In [1]: import numpy as np

In [2]: from numpy import linalg as LA

In [3]: np.set_printoptions(precision=2, suppress=True, linewidth=160, legacy="1.25")

In [4]: tidy = lambda a: np.round(a, 2) + 0

In [5]: data = np.load("test15.npy")

In [6]: data
Out[6]: 
array([[ 7,  0,  0,  0],
       [ 0,  2, -4,  0],
       [ 0,  8,  7,  0],
       [ 0,  0,  0,  6]])

In [7]: # 3 blocks once reordered

In [8]: tidy(LA.det(data))
Out[8]: 1932.0

In [9]: (data - data.T) / 2
Out[9]: 
array([[ 0.,  0.,  0.,  0.],
       [ 0.,  0., -6.,  0.],
       [ 0.,  6.,  0.,  0.],
       [ 0.,  0.,  0.,  0.]])

In [10]: tidy(np.abs(LA.eigvals(data)).max())
Out[10]: 7.0

In [11]: data @ data
Out[11]: 
array([[ 49,   0,   0,   0],
       [  0, -28, -36,   0],
       [  0,  72,  17,   0],
       [  0,   0,   0,  36]])

In [12]: np.trace(data)
Out[12]: 22

In [13]: K = np.loadtxt("arr.csv", delimiter=",")

In [14]: K
Out[14]: 
array([[5., 0., 0., 0.],
       [0., 5., 4., 4.],
       [0., 4., 5., 4.],
       [0., 4., 4., 5.]])

In [15]: ev, V = LA.eigh(K)

In [16]: tidy(np.abs(V[:, -1]))
Out[16]: array([0.  , 0.58, 0.58, 0.58])

In [17]: tidy(LA.eigvalsh(K + -3 * np.eye(4)))
Out[17]: array([-2., -2.,  2., 10.])

In [18]: tidy(LA.eigvalsh(K @ K))
Out[18]: array([  1.,   1.,  25., 169.])

In [19]: tidy(V.T @ V)
Out[19]: 
array([[1., 0., 0., 0.],
       [0., 1., 0., 0.],
       [0., 0., 1., 0.],
       [0., 0., 0., 1.]])

In [20]: np.abs(V[:, -1]).round(6).argmax()
Out[20]: 1

In [21]: P = np.triu(np.array([[1, 0, 2, -2], [2, 1, -1, 0], [0, 0, -2, 2], [-1, -1, -1, 2]]), 1) + np.eye(4)

In [22]: other = P @ K @ LA.inv(P)

In [23]: tidy(LA.det(other))
Out[23]: 65.0

In [24]: np.trace(other), np.trace(K)
Out[24]: (20.0, 20.0)

In [25]: rng = np.random.default_rng(55791)

In [26]: other = K + rng.integers(-2, 3, (4, 2)) @ rng.integers(-2, 3, (2, 4))

In [27]: other
Out[27]: 
array([[-1., -3.,  0.,  6.],
       [-2.,  4.,  4.,  6.],
       [ 4.,  6.,  5.,  0.],
       [ 2.,  5.,  4.,  3.]])

In [28]: LA.matrix_rank(other - K, tol=1e-8)
Out[28]: 1

In [29]: np.abs(other - K).sum(axis=1)
Out[29]: array([15.,  5., 10.,  5.])

In [30]: r0 = np.array([-3, -2, 1])

In [31]: np.cross(K[1, :3], K[0, :3])
Out[31]: array([  0.,  20., -25.])

In [32]: np.convolve(K[1], r0)
Out[32]: array([  0., -15., -22., -15.,  -4.,   4.])

In [33]: np.array([np.convolve(row, r0, "same") for row in K])
Out[33]: 
array([[-10.,   5.,   0.,   0.],
       [-15., -22., -15.,  -4.],
       [-12., -23., -18.,  -3.],
       [-12., -20., -19.,  -6.]])

In [34]: np.polyval(r0, K[1])
Out[34]: array([  1., -84., -55., -55.])

In [35]: M = np.eye(2, dtype=int)[rng.permutation(2)] * np.array([-1, 1])

In [36]: M
Out[36]: 
array([[-1,  0],
       [ 0,  1]])

In [37]: O, R = LA.qr(M)

In [38]: abs(R[0, 0]), tidy(LA.norm(M[:, 0]))
Out[38]: (1.0, 1.0)

In [39]: O.T @ O
Out[39]: 
array([[1., 0.],
       [0., 1.]])

In [40]: O @ R
Out[40]: 
array([[-1.,  0.],
       [ 0.,  1.]])

In [41]: O.shape, R.shape
Out[41]: ((2, 2), (2, 2))

In [42]: R
Out[42]: 
array([[-1.,  0.],
       [ 0.,  1.]])

In [43]: O
Out[43]: 
array([[ 1.,  0.],
       [-0.,  1.]])

In [44]: np.allclose(R.T @ R, M.T @ M)
Out[44]: True
